$ ipython --no-banner

In [1]: import numpy as np

In [2]: from numpy import linalg as LA

In [3]: np.set_printoptions(precision=1, suppress=True, linewidth=100)

In [4]: rd = lambda a: np.round(a, 1) + 0

In [5]: F = np.load("layer2.npy")

In [6]: rd(F)
Out[6]: 
array([[ 1. ,  0.4,  0.3, -0.2, -0.1, -0.1,  0.3,  0. ,  0.5],
       [ 0.4,  1. , -0.2,  0.5, -0.2,  0.3,  0.3,  0.3, -0.3],
       [ 0.3, -0.2,  0.8,  0.4,  0.3,  0.1,  0. , -0.3,  0.4],
       [-0.2,  0.5,  0.4,  1.4, -0.1,  0.5,  0. ,  0. ,  0. ],
       [-0.1, -0.2,  0.3, -0.1,  1.1,  0.1,  0.3, -0.3, -0.6],
       [-0.1,  0.3,  0.1,  0.5,  0.1,  0.5, -0.3, -0.5, -0.2],
       [ 0.3,  0.3,  0. ,  0. ,  0.3, -0.3,  1.7, -0.1, -0.1],
       [ 0. ,  0.3, -0.3,  0. , -0.3, -0.5, -0.1,  1.4, -0.2],
       [ 0.5, -0.3,  0.4,  0. , -0.6, -0.2, -0.1, -0.2,  1.1]])

In [7]: vals, evecs = LA.eigh(F)

In [8]: (vals > 1e-8).sum(), (vals < -1e-8).sum()
Out[8]: (np.int64(6), np.int64(0))

In [9]: rd(evecs @ np.diag(vals) @ evecs.T)
Out[9]: 
array([[ 1. ,  0.4,  0.3, -0.2, -0.1, -0.1,  0.3,  0. ,  0.5],
       [ 0.4,  1. , -0.2,  0.5, -0.2,  0.3,  0.3,  0.3, -0.3],
       [ 0.3, -0.2,  0.8,  0.4,  0.3,  0.1,  0. , -0.3,  0.4],
       [-0.2,  0.5,  0.4,  1.4, -0.1,  0.5,  0. ,  0. ,  0. ],
       [-0.1, -0.2,  0.3, -0.1,  1.1,  0.1,  0.3, -0.3, -0.6],
       [-0.1,  0.3,  0.1,  0.5,  0.1,  0.5, -0.3, -0.5, -0.2],
       [ 0.3,  0.3,  0. ,  0. ,  0.3, -0.3,  1.7, -0.1, -0.1],
       [ 0. ,  0.3, -0.3,  0. , -0.3, -0.5, -0.1,  1.4, -0.2],
       [ 0.5, -0.3,  0.4,  0. , -0.6, -0.2, -0.1, -0.2,  1.1]])

In [10]: rd(evecs.T @ evecs)
Out[10]: 
array([[1., 0., 0., 0., 0., 0., 0., 0., 0.],
       [0., 1., 0., 0., 0., 0., 0., 0., 0.],
       [0., 0., 1., 0., 0., 0., 0., 0., 0.],
       [0., 0., 0., 1., 0., 0., 0., 0., 0.],
       [0., 0., 0., 0., 1., 0., 0., 0., 0.],
       [0., 0., 0., 0., 0., 1., 0., 0., 0.],
       [0., 0., 0., 0., 0., 0., 1., 0., 0.],
       [0., 0., 0., 0., 0., 0., 0., 1., 0.],
       [0., 0., 0., 0., 0., 0., 0., 0., 1.]])

In [11]: np.allclose(F @ F.T, F.T @ F)
Out[11]: True

In [12]: rd(np.abs(LA.eigvals(F)).max())
Out[12]: np.float64(2.0)

In [13]: LA.determinant(F)
AttributeError: module 'numpy.linalg' has no attribute 'determinant'


In [14]: rd(np.trace(F))
Out[14]: np.float64(10.0)

In [15]: rd(np.sort(np.abs(LA.eigvals(F))))
Out[15]: array([0., 0., 0., 1., 1., 2., 2., 2., 2.])

In [16]: np.allclose(F, F.T)
Out[16]: True

In [17]: K = np.vander(np.arange(4) - 2, 4, increasing=True)

In [18]: K
Out[18]: 
array([[ 1, -2,  4, -8],
       [ 1, -1,  1, -1],
       [ 1,  0,  0,  0],
       [ 1,  1,  1,  1]])

In [19]: # row 0 dominates

In [20]: W = np.array([[5, 4],
    ...:     [0, 1],
    ...:     [0, 3],
    ...:     [4, 0],
    ...:     [1, 0],
    ...:     [3, 3],
    ...:     [3, 4],
    ...:     [5, 1],
    ...:     [4, 1]])

In [21]: b = np.array([-6, -9])

In [22]: H = np.maximum(F @ W + b, 0)

In [23]: rd((H > 0).mean(axis=0))
Out[23]: array([0.2, 0. ])

In [24]: cent = np.array([[3, 0, 2], [0, 1, 1]])

In [25]: W @ cent
Out[25]: 
array([[15,  4, 14],
       [ 0,  1,  1],
       [ 0,  3,  3],
       [12,  0,  8],
       [ 3,  0,  2],
       [ 9,  3,  9],
       [ 9,  4, 10],
       [15,  1, 11],
       [12,  1,  9]])

In [26]: rd(H @ cent)
Out[26]: 
array([[2.8, 0. , 1.9],
       [0. , 0. , 0. ],
       [0. , 0. , 0. ],
       [0.3, 0. , 0.2],
       [0. , 0. , 0. ],
       [0. , 0. , 0. ],
       [0. , 0. , 0. ],
       [0. , 0. , 0. ],
       [0. , 0. , 0. ]])

In [27]: LA.matrix_power(K, 2)
Out[27]: 
array([[ -5,  -8,  -6, -14],
       [  0,  -2,   2,  -8],
       [  1,  -2,   4,  -8],
       [  4,  -2,   6,  -8]])

In [28]: rd(np.abs(LA.eigvals(K)).max())
Out[28]: np.float64(3.4)

In [29]: assert K == K.T
ValueError: The truth value of an array with more than one element is ambiguous. Use a.any() or a.all()


In [30]: (K - K.T) / 2
Out[30]: 
array([[ 0. , -1.5,  1.5, -4.5],
       [ 1.5,  0. ,  0.5, -1. ],
       [-1.5, -0.5,  0. , -0.5],
       [ 4.5,  1. ,  0.5,  0. ]])

In [31]: arr = np.loadtxt("x.csv", delimiter=",")

In [32]: arr
Out[32]: 
array([[ 1.2, -1.1, -6.1, -2. , -3.4, -1.1],
       [-1.8,  0.2,  3.8,  1.1,  1.4,  0.5],
       [ 3.7,  1.5,  3.8,  1.9,  4.5,  0.8],
       [-5.1, -1.1, -0.1, -0.8, -3.1,  0.1],
       [-0.1, -1.2, -6. , -2.4, -4.1, -0.9],
       [-5.4, -1.5, -1.2, -1.2, -4.2, -0.1],
       [ 2.3,  0. , -1.3,  0. ,  0.8, -0.2],
       [ 8.2,  1.1, -3.5, -0.1,  2.6, -0.5],
       [ 4. ,  0. , -4.7, -1. , -0.8, -1.1],
       [ 8.9,  1. , -5.9, -0.9,  1.3, -0.9],
       [-2.5,  0.6,  6.1,  1.8,  2.7,  1.1],
       [ 1.5, -0.6, -4.7, -1.8, -2.3, -0.7]])

In [33]: Uu, sig, Vh = LA.svd(arr)

In [34]: np.argmax(sig[:-1] / (sig[1:] + 1e-6)) + 1
Out[34]: np.int64(2)

In [35]: out = Uu[:, :2] @ np.diag(sig[:2]) @ Vh[:2]

In [36]: rd(LA.norm(arr - out) / LA.norm(arr))
Out[36]: np.float64(0.0)

In [37]: LA.matrix_rank(out)
Out[37]: np.int64(2)

In [38]: rd(np.abs(arr - out).max())
Out[38]: np.float64(0.3)

In [39]: LA.matrix_rank(arr, rtol=0.05)
Out[39]: np.int64(2)

In [40]: Ac = arr - arr.mean(axis=0)

In [41]: Uu, sig, Vh = LA.svd(Ac, full_matrices=False)

In [42]: rd(sig ** 2 / (sig ** 2).sum())
Out[42]: array([0.6, 0.4, 0. , 0. , 0. , 0. ])

In [43]: rd(np.abs(Vh[-1]))
Out[43]: array([0.4, 0.6, 0.5, 0.4, 0.3, 0.2])

In [44]: (np.sign(Uu[:, 0]) == np.sign(Uu[0, 0])).astype(int)
Out[44]: array([1, 0, 0, 0, 1, 0, 1, 1, 1, 1, 0, 1])

In [45]: LA.matrix_rank(Ac)
Out[45]: np.int64(6)

In [46]: np.abs(Vh[0]).argmax()
Out[46]: np.int64(0)

In [47]: np.abs(Uu[:, 0]).argmax()
Out[47]: np.int64(9)

In [48]: rd(Ac.mean(axis=0))
Out[48]: array([0., 0., 0., 0., 0., 0.])

In [49]: feats = np.load("data.npy")

In [50]: feats
Out[50]: 
array([[ 5.3, -4. , -1.5],
       [-4. ,  1.9, -3.1],
       [-1.5, -3.1, -2.2]])

In [51]: rd(LA.eigvals(feats))
Out[51]: array([-5.,  8.,  2.])

In [52]: rd(LA.det(feats.T))
Out[52]: np.float64(-79.4)

In [53]: rd(np.einsum("ii->", feats))
Out[53]: np.float64(5.0)

In [54]: rd(np.poly(feats))
Out[54]: array([  1. ,  -5. , -33.6,  79.4])

In [55]: rd(LA.eigvals(feats).sum().real)
Out[55]: np.float64(5.0)

In [56]: rd(LA.det(feats[::-1]))
Out[56]: np.float64(79.4)

In [57]: vals, evecs = LA.eigvalsh(feats)
ValueError: too many values to unpack (expected 2)


In [58]: vals, evecs = LA.eigh(feats)

In [59]: rd(LA.eigvalsh(feats @ feats))
Out[59]: array([ 4. , 24.7, 63.5])

In [60]: np.abs(evecs[:, -1]).round(6).argmax()
Out[60]: np.int64(0)

In [61]: rd(np.abs(evecs[:, -1]))
Out[61]: array([0.8, 0.6, 0.1])

In [62]: rd(vals)
Out[62]: array([-5.,  2.,  8.])

In [63]: np.unique(vals.round(6) + 0, return_counts=True)[1]
Out[63]: array([1, 1, 1])

In [64]: rd(evecs.T @ evecs)
Out[64]: 
array([[1., 0., 0.],
       [0., 1., 0.],
       [0., 0., 1.]])

In [65]: rd(LA.svd(feats, compute_uv=False))
Out[65]: array([8., 5., 2.])

In [66]: rd(LA.eigvalsh(feats + 5 * np.eye(3)))
Out[66]: array([ 0.,  7., 13.])

In [67]: vals, evecs = LA.eig(feats)

In [68]: rd(np.sort(LA.eigvals(LA.inv(feats))))
Out[68]: array([-0.2,  0.1,  0.5])

In [69]: rd(feats @ evecs[:, 0] - vals[0] * evecs[:, 0])
Out[69]: array([0., 0., 0.])

In [70]: rd(np.sort(LA.eigvals(feats.T)))
Out[70]: array([-5.,  2.,  8.])

In [71]: d = LA.norm(arr[:, None] - arr[None], axis=-1)

In [72]: np.flatnonzero(d[5] < d.mean() / 2)
Out[72]: array([3, 5])

In [73]: LA.matrix_rank(d ** 2)
Out[73]: np.int64(8)

In [74]: rd(LA.norm(arr, axis=1))
Out[74]: array([ 7.5,  4.6,  7.4,  6.1,  7.8,  7.2,  2.8,  9.4,  6.4, 10.9,  7.5,  5.8])

In [75]: d[5].round(6).argsort(kind="stable")[:4]
Out[75]: array([ 5,  3,  4, 11])

In [76]: rd(LA.norm(arr - arr.mean(axis=0), axis=1))
Out[76]: array([5.7, 6.7, 8.3, 7.2, 6.3, 7.8, 1.7, 7.9, 4.3, 9. , 9.5, 3.9])

In [77]: np.unravel_index(d.round(6).argmax(), d.shape)
Out[77]: (np.int64(9), np.int64(10))

In [78]: d.mean(axis=1).argmax()
Out[78]: np.int64(10)
